% ipython --no-banner

In [1]: import numpy as np

In [2]: np.set_printoptions(precision=3, suppress=True, linewidth=100, legacy="1.25")

In [3]: rnd = lambda a: np.round(a, 3) + 0

In [4]: E = np.load("test1.npy")

In [5]: print(E)
[[ 2  0  0  4  0  2  0]
 [ 0  4  0  0  0  0  1]
 [ 0  0  0  0  0  0  0]
 [ 1  0  0 -2  0 -1  0]
 [ 0  5  0  0  1  0 -3]
 [ 0  0  0  0  0  5  0]
 [ 0 -2  0  0  5  0  2]]

In [6]: # rows and columns are dependent

In [7]: np.linalg.determinant(E)
Traceback (most recent call last):
  Cell In[7], line 1
    np.linalg.determinant(E)
AttributeError: module 'numpy.linalg' has no attribute 'determinant'


In [8]: print(np.allclose(E @ E.T, E.T @ E))
False

In [9]: print((E + E.T) / 2)
[[ 2.   0.   0.   2.5  0.   1.   0. ]
 [ 0.   4.   0.   0.   2.5  0.  -0.5]
 [ 0.   0.   0.   0.   0.   0.   0. ]
 [ 2.5  0.   0.  -2.   0.  -0.5  0. ]
 [ 0.   2.5  0.   0.   1.   0.   1. ]
 [ 1.   0.   0.  -0.5  0.   5.   0. ]
 [ 0.  -0.5  0.   0.   1.   0.   2. ]]

In [10]: print((E - E.T) / 2)
[[ 0.   0.   0.   1.5  0.   1.   0. ]
 [ 0.   0.   0.   0.  -2.5  0.   1.5]
 [ 0.   0.   0.   0.   0.   0.   0. ]
 [-1.5  0.   0.   0.   0.  -0.5  0. ]
 [ 0.   2.5  0.   0.   0.   0.  -4. ]
 [-1.   0.   0.   0.5  0.   0.   0. ]
 [ 0.  -1.5  0.   0.   4.   0.   0. ]]

In [11]: print(np.trace(E))
12

In [12]: print(E @ E)
[[  8   0   0   0   0  10   0]
 [  0  14   0   0   5   0   6]
 [  0   0   0   0   0   0   0]
 [  0   0   0   8   0  -1   0]
 [  0  31   0   0 -14   0  -4]
 [  0   0   0   0   0  25   0]
 [  0  13   0   0  15   0 -13]]

In [13]: print(rnd(np.linalg.det(E)))
0.0

In [14]: print((E != 0).astype(int))
[[1 0 0 1 0 1 0]
 [0 1 0 0 0 0 1]
 [0 0 0 0 0 0 0]
 [1 0 0 1 0 1 0]
 [0 1 0 0 1 0 1]
 [0 0 0 0 0 1 0]
 [0 1 0 0 1 0 1]]

In [15]: print(np.linalg.cond(E) > 100)
True

In [16]: print([round(float(x), 3) for x in np.linalg.svd(E, compute_uv=False)[:3]])
[7.284, 6.1, 5.019]

In [17]: print(np.linalg.matrix_rank(E, rtol=0.1))
6

In [18]: data = np.load("m.npy")

In [19]: print(data)
[[18 18  3]
 [16 10  3]
 [ 7 10  1]
 [ 5  2  1]
 [17 14  3]
 [ 1  4  0]
 [ 5  2  1]
 [16 10  3]
 [ 6  6  1]]

In [20]: # rows and columns are dependent

In [21]: r = np.linalg.matrix_rank(data)

In [22]: print(r)
2

In [23]: ns = np.linalg.svd(data)[2][r:].T

In [24]: print(rnd(ns[:, 0] / ns[np.abs(ns[:, 0]).round(6).argmax(), 0]))
[-0.222  0.056  1.   ]

In [25]: print(rnd(data @ ns))
[[0.]
 [0.]
 [0.]
 [0.]
 [0.]
 [0.]
 [0.]
 [0.]
 [0.]]

In [26]: print(np.linalg.lstsq(data[:-1].T, data[-1])[2])
2

In [27]: try:
    ...:     np.linalg.inv(data)
    ...: except np.linalg.LinAlgError as e:
    ...:     print("failed:", e)
    ...: 
failed: Last 2 dimensions of the array must be square

In [28]: U, sig, vt = np.linalg.svd(data)

In [29]: print(np.argmax(sig[:-1] / (sig[1:] + 1e-6)) + 1)
2

In [30]: other = U[:, :2] @ np.diag(sig[:2]) @ vt[:2]

In [31]: print(np.linalg.matrix_rank(data, rtol=0.05))
2

In [32]: print(np.linalg.matrix_rank(other))
2

In [33]: print(rnd(np.abs(data - other).max()))
0.0

In [34]: print(rnd(np.linalg.norm(data - other) / np.linalg.norm(data)))
0.0

In [35]: def softmax(z):
    ...:     e = np.exp(z - z.max(axis=-1, keepdims=True))
    ...:     return e / e.sum(axis=-1, keepdims=True)
    ...: 

In [36]: print(rnd(softmax(10 * data[3])))
[1. 0. 0.]

In [37]: scores = data @ data.T / np.sqrt(3)

In [38]: print(rnd(softmax(scores)[3] @ data))
[17.999 17.998  3.   ]

In [39]: u, g = data[4], data[8]

In [40]: print(u @ u)
494

In [41]: pr = (u @ g) / (u @ u) * u

In [42]: print(np.outer(u, g))
[[102 102  17]
 [ 84  84  14]
 [ 18  18   3]]

In [43]: print(rnd((g - pr) @ u))
0.0

In [44]: F = np.loadtxt("run12.csv", delimiter=",")

In [45]: print(F)
[[-3. -2. -1.  0.  1.  2.]
 [ 3.  4.  5.  6.  7.  8.]
 [ 9. 10. 11. 12. 13. 14.]
 [15. 16. 17. 18. 19. 20.]
 [21. 22. 23. 24. 25. 26.]
 [27. 28. 29. 30. 31. 32.]
 [33. 34. 35. 36. 37. 38.]]

In [46]: # looks like rank 2

In [47]: other = F / np.linalg.norm(F, axis=1, keepdims=True)

In [48]: cov = other @ other.T

In [49]: print(rnd(np.degrees(np.arccos(np.clip(cov[3, 6], -1, 1)))))
2.82

In [50]: print((cov - 2 * np.eye(7)).round(6).argmax(axis=1))
[1 2 3 4 5 6 5]

In [51]: A = np.load("a.npy")

In [52]: print(A)
[[ 0.3  0.7 -0.2  0.6 -0.4 -0.3  0.9]
 [-1.2  0.9  0.   0.3  0.3 -1.4  0. ]
 [-1.   1.7  0.7 -1.3  1.1  1.8  0. ]
 [-1.1 -0.8  0.5  0.6 -0.2  1.6  0.6]
 [ 0.   0.1  1.7 -0.6 -0.3  0.7  0.1]
 [-1.4  1.5 -0.3 -1.   0.   0.5  0.8]
 [-1.8  0.6 -1.1  0.7  1.   1.1 -0.2]
 [-0.4 -0.3 -0.2 -0.6  0.9 -0.6  1.8]]

In [53]: other = A / np.linalg.norm(A, axis=1, keepdims=True)

In [54]: cov = other @ other.T

In [55]: print((cov - 2 * np.eye(8)).round(6).argmax(axis=1))
[1 5 5 6 2 2 5 5]

In [56]: print(rnd(np.degrees(np.arccos(np.clip(cov[2, 7], -1, 1)))))
86.543

In [57]: print(rnd(np.linalg.norm(other, axis=1)))
[1. 1. 1. 1. 1. 1. 1. 1.]

In [58]: cov = A.T @ A

In [59]: print(np.linalg.matrix_rank(cov))
7

In [60]: print(rnd(np.linalg.eigvalsh(cov)[::-1]))
[18.969  9.119  6.858  4.938  2.468  1.903  0.766]

In [61]: print(rnd(np.diag(cov)))
[ 9.1   7.54  5.01  4.71  3.4  10.16  5.1 ]

In [62]: print(rnd(np.linalg.svd(A, compute_uv=False) ** 2))
[18.969  9.119  6.858  4.938  2.468  1.903  0.766]

In [63]: print(np.allclose(cov, cov.T))
True

In [64]: other = A / np.sqrt((A ** 2).mean(axis=1, keepdims=True))

In [65]: print(np.linalg.matrix_rank(other) == np.linalg.matrix_rank(A))
True

In [66]: J = np.load("block18.npy")

In [67]: print(J)
[[ 1.957 -0.053 -2.02   3.019]
 [ 2.017  0.004 -2.018  3.011]
 [ 1.996 -0.059 -2.018  2.988]
 [ 1.984 -0.001 -2.07   3.022]
 [ 2.018 -0.029 -1.975  2.979]
 [ 1.991 -0.026 -2.028  2.931]
 [ 2.086 -0.001 -2.011  3.024]
 [ 1.953 -0.041 -2.018  2.933]
 [ 1.94  -0.064 -1.981  3.032]
 [ 2.     0.045 -2.045  3.004]
 [ 2.099 -0.056 -2.039  3.12 ]
 [ 2.048  0.024 -2.014  2.966]
 [ 2.103  0.012 -2.011  3.02 ]
 [ 2.045 -0.02  -1.978  3.047]
 [ 2.078 -0.043 -2.031  3.048]
 [ 2.045 -0.054 -2.002  2.975]
 [ 2.007  0.019 -1.987  2.981]
 [ 1.935  0.1   -2.007  2.933]
 [-1.976 -0.007  0.992 -0.986]
 [-2.06   0.043  0.986 -1.03 ]
 [-1.92   0.007  1.015 -1.032]
 [-1.999  0.012  1.035 -1.016]
 [-1.968 -0.018  1.005 -0.964]
 [-2.011  0.063  0.995 -1.013]
 [-2.043 -0.043  0.896 -1.087]
 [-1.963 -0.006  1.015 -1.013]
 [-2.042 -0.053  0.969 -1.011]
 [-2.014 -0.015  1.072 -1.002]
 [-2.007 -0.016  1.01  -0.99 ]
 [-1.994  0.017  1.05  -0.997]
 [-1.976  0.028  1.104 -0.922]
 [-2.022  0.053  0.974 -0.984]
 [-1.952 -0.079  0.949 -1.034]
 [-1.994  0.037  0.985 -0.952]
 [-1.972 -0.035  1.013 -1.075]
 [-1.932 -0.021  0.969 -0.896]]

In [68]: Ac = J - J.mean(axis=0)

In [69]: U, sig, vt = np.linalg.svd(Ac, full_matrices=False)

In [70]: print(rnd(np.abs(vt[-1])))
[0.721 0.222 0.096 0.649]

In [71]: print(rnd((sig ** 2).sum() ** 2 / (sig ** 4).sum()))
1.001

In [72]: print(np.searchsorted(np.cumsum(sig ** 2) / (sig ** 2).sum(), 0.9) + 1)
1

In [73]: print(rnd(vt[0] * np.sign(vt[0, np.abs(vt[0]).argmax()])))
[ 0.625 -0.002 -0.47   0.624]

In [74]: print(rnd(Ac.mean(axis=0)))
[0. 0. 0. 0.]

In [75]: print(np.abs(U[:, 0]).argmax())
10

In [76]: print(np.abs(vt[0]).argmax())
0

In [77]: print(np.linalg.matrix_rank(Ac))
4

In [78]: U, sig, vt = np.linalg.svd(E)

In [79]: vecs = vt[:(sig > 1e-8).sum()]

In [80]: rng = np.random.default_rng(392333)

In [81]: x = E[6] + 4 * E[4] + rng.integers(2) * np.eye(7)[1]

In [82]: print(x)
[  0.  19.   0.   0.   9.   0. -10.]

In [83]: print(rnd(np.diag(vecs.T @ vecs)))
[1. 1. 0. 1. 1. 1. 1.]

In [84]: cent = J[[34, 35]].astype(float)

In [85]: for _ in range(4):
    ...:     labels = np.linalg.norm(J[:, None] - cent, axis=-1).argmin(axis=1)
    ...:     cent = np.array([J[labels == j].mean(axis=0) for j in range(2)])
    ...: 

In [86]: print(labels)
[1 1 1 1 1 1 1 1 1 1 1 1 1 1 1 1 1 1 0 0 0 0 0 0 0 0 0 0 0 0 0 0 0 0 0 0]

In [87]: print(rnd(cent))
[[-1.991 -0.002  1.002 -1.   ]
 [ 2.017 -0.013 -2.014  3.002]]

In [88]: print(np.abs(cent[1] - cent[0]).argmax())
0

In [89]: Ac = J - J.mean(axis=0)

In [90]: vecs = np.linalg.svd(Ac)[2][:2]

In [91]: other = Ac - Ac @ vecs.T @ vecs

In [92]: print(rnd(other.std(axis=0)))
[0.026 0.038 0.011 0.022]

In [93]: print(np.linalg.norm(other, axis=1).round(6).argmax())
17

In [94]: print(rnd((Ac @ vecs.T).std(axis=0)))
[3.209 0.044]

In [95]: print(rnd(np.cov(Ac @ vecs.T, rowvar=False)))
[[10.591  0.   ]
 [ 0.     0.002]]

In [96]: m1 = np.array([[1.2, 0.7, -0.4, -0.2, -0.3, -0.4, -1.3, -0.2, -0.7],
    ...:     [-1.2, 0.7, -0.3, 0.9, -0.7, 0.0, -0.1, -0.6, -0.9],
    ...:     [0.1, 0.6, 0.4, -0.3, 0.1, 1.0, 0.0, -0.1, 2.2],
    ...:     [0.7, 0.8, 0.3, 1.6, -0.1, -0.4, -0.4, 0.2, -1.0],
    ...:     [-0.2, -0.1, -1.4, 0.3, -0.2, -1.4, 1.1, -1.1, -1.5],
    ...:     [1.8, -1.5, 1.0, -0.8, -0.6, -1.0, -0.4, 0.5, -0.4],
    ...:     [0.2, 0.8, 0.3, -1.4, -0.8, -0.1, 0.9, -1.7, -2.9]])

In [97]: print(m1)
[[ 1.2  0.7 -0.4 -0.2 -0.3 -0.4 -1.3 -0.2 -0.7]
 [-1.2  0.7 -0.3  0.9 -0.7  0.  -0.1 -0.6 -0.9]
 [ 0.1  0.6  0.4 -0.3  0.1  1.   0.  -0.1  2.2]
 [ 0.7  0.8  0.3  1.6 -0.1 -0.4 -0.4  0.2 -1. ]
 [-0.2 -0.1 -1.4  0.3 -0.2 -1.4  1.1 -1.1 -1.5]
 [ 1.8 -1.5  1.  -0.8 -0.6 -1.  -0.4  0.5 -0.4]
 [ 0.2  0.8  0.3 -1.4 -0.8 -0.1  0.9 -1.7 -2.9]]

In [98]: x = np.array([6, 9, 3, 7, 6, 9, 4, 0, 8])

In [99]: print(rnd(np.einsum("ij,j->i", m1, x)))
[ -5.3  -7.3  32.3   9.7 -25.6 -22.7 -25.8]

In [100]: x @ m1
Traceback (most recent call last):
  Cell In[100], line 1
    x @ m1
ValueError: matmul: Input operand 1 has a mismatch in its core dimension 0, with gufunc signature (n?,k),(k,m?)->(n?,m?) (size 7 is different from 9)


In [101]: print(rnd(np.linalg.norm(m1, 1)), rnd(np.linalg.norm(m1, np.inf)))
9.6 9.1

In [102]: print(rnd(np.linalg.norm(m1[5], 1)), rnd(np.linalg.norm(m1[5], np.inf)))
8.0 1.8

In [103]: print(rnd(np.linalg.norm(m1) ** 2 / np.linalg.norm(m1, 2) ** 2))
2.175

In [104]: print(rnd(m1[5] @ m1[3]))
0.2

In [105]: print(rnd(np.linalg.norm(m1, 2)))
4.985

In [106]: print(rnd(np.linalg.norm(m1, "nuc")))
17.014

In [107]: print(rnd(np.linalg.norm(m1, axis=0)))
[2.588 2.209 1.884 2.488 1.281 2.071 2.01  2.191 4.238]

In [108]: print(rnd(np.linalg.norm(m1, axis=1)))
[2.145 2.121 2.546 2.269 2.961 3.01  3.936]

In [109]: W0 = np.load("w.npy")

In [110]: print(W0)
[[0 0 0 0 0 0]
 [1 0 0 0 1 1]
 [0 0 0 0 0 0]
 [1 0 0 0 0 2]
 [2 1 0 0 1 0]
 [0 1 0 1 0 0]]

In [111]: # looks like rank 4

In [112]: print(np.linalg.cond(W0) > 100)
True

In [113]: print(rnd(np.linalg.norm(W0, 2) / np.linalg.norm(W0)))
0.796

In [114]: print(np.linalg.matrix_rank(W0, rtol=0.1))
4

In [115]: print([round(float(x), 3) for x in np.linalg.svd(W0, compute_uv=False)[:3]])
[3.183, 1.939, 1.321]

In [116]: print(np.argsort(-np.linalg.norm(W0, axis=0).round(6), kind="stable")[:3])
[0 5 1]

In [117]: print((W0 + W0.T) / 2)
[[0.  0.5 0.  0.5 1.  0. ]
 [0.5 0.  0.  0.  1.  1. ]
 [0.  0.  0.  0.  0.  0. ]
 [0.5 0.  0.  0.  0.  1.5]
 [1.  1.  0.  0.  1.  0. ]
 [0.  1.  0.  1.5 0.  0. ]]

In [118]: print(rnd(np.linalg.det(W0)))
0.0

In [119]: print(np.allclose(W0, W0.T))
False

In [120]: print(rnd(np.sort(np.abs(np.linalg.eigvals(W0)))))
[0.    0.    0.445 1.247 1.802 2.   ]

In [121]: print(np.linalg.lstsq(W0[:-1].T, W0[-1])[2])
3

In [122]: print(rnd(W0 @ np.linalg.pinv(W0) @ W0))
[[0. 0. 0. 0. 0. 0.]
 [1. 0. 0. 0. 1. 1.]
 [0. 0. 0. 0. 0. 0.]
 [1. 0. 0. 0. 0. 2.]
 [2. 1. 0. 0. 1. 0.]
 [0. 1. 0. 1. 0. 0.]]

In [123]: U, sig, vt = np.linalg.svd(W0)

In [124]: vecs = vt[:(sig > 1e-8).sum()]

In [125]: x = W0[4] + -2 * W0[0] + rng.integers(2) * np.eye(6)[3]

In [126]: print(x)
[2. 1. 0. 1. 1. 0.]

In [127]: print(rnd(np.linalg.norm(x - vecs.T @ vecs @ x)))
0.612

In [128]: other = W0 + rng.integers(-2, 3, (6, 4)) @ rng.integers(-2, 3, (4, 6))

In [129]: print(other)
[[ 6  6 -6 -2 -2 -8]
 [ 9  7 -4 -4  2 -9]
 [ 2  0  2  3 -2  0]
 [-2 -5  0  6 -5  8]
 [ 6  7 -5  0 -3 -6]
 [ 0 -3  0  8 -6  4]]

In [130]: print(np.abs(other - W0).sum(axis=1))
[30 34  9 25 25 21]

In [131]: print(np.linalg.matrix_rank(other - W0, tol=1e-8))
4

In [132]: print(other - W0)
[[  6   6  -6  -2  -2  -8]
 [  8   7  -4  -4   1 -10]
 [  2   0   2   3  -2   0]
 [ -3  -5   0   6  -5   6]
 [  4   6  -5   0  -4  -6]
 [  0  -4   0   7  -6   4]]

In [133]: K = np.load("mat.npy")

In [134]: print(rnd(K))
[[-0.07   0.434  0.518 -0.165  0.158  0.622 -0.316]
 [-0.21  -0.193  0.379  0.298 -0.822  0.033 -0.099]
 [-0.28   0.186 -0.467 -0.332 -0.23  -0.155 -0.694]
 [-0.594  0.339  0.077 -0.42  -0.118 -0.167  0.555]
 [ 0.594  0.491 -0.289 -0.108 -0.463  0.182  0.251]
 [ 0.35   0.211  0.52  -0.206  0.021 -0.696 -0.187]
 [-0.21   0.582 -0.101  0.738  0.134 -0.207 -0.043]]

In [135]: other = np.array([[1, 1, 1], [1, 1, 1], [2, 2, 3], [2, 2, 2], [0, 2, 2], [2, 0, 0]])

In [136]: print(np.linalg.matrix_rank(np.vstack([F, other.T])))
5

In [137]: print(np.einsum("ik,kj->ij", F, other))
[[ -3.  -5.  -6.]
 [ 45.  43.  48.]
 [ 93.  91. 102.]
 [141. 139. 156.]
 [189. 187. 210.]
 [237. 235. 264.]
 [285. 283. 318.]]

In [138]: print(F @ other)
[[ -3.  -5.  -6.]
 [ 45.  43.  48.]
 [ 93.  91. 102.]
 [141. 139. 156.]
 [189. 187. 210.]
 [237. 235. 264.]
 [285. 283. 318.]]

In [139]: print(np.linalg.matrix_rank(F, rtol=0.1))
1

In [140]: print([round(float(x), 3) for x in np.linalg.svd(F, compute_uv=False)[:3]])
[137.819, 6.245, 0.0]

In [141]: print(np.linalg.cond(F) > 100)
True
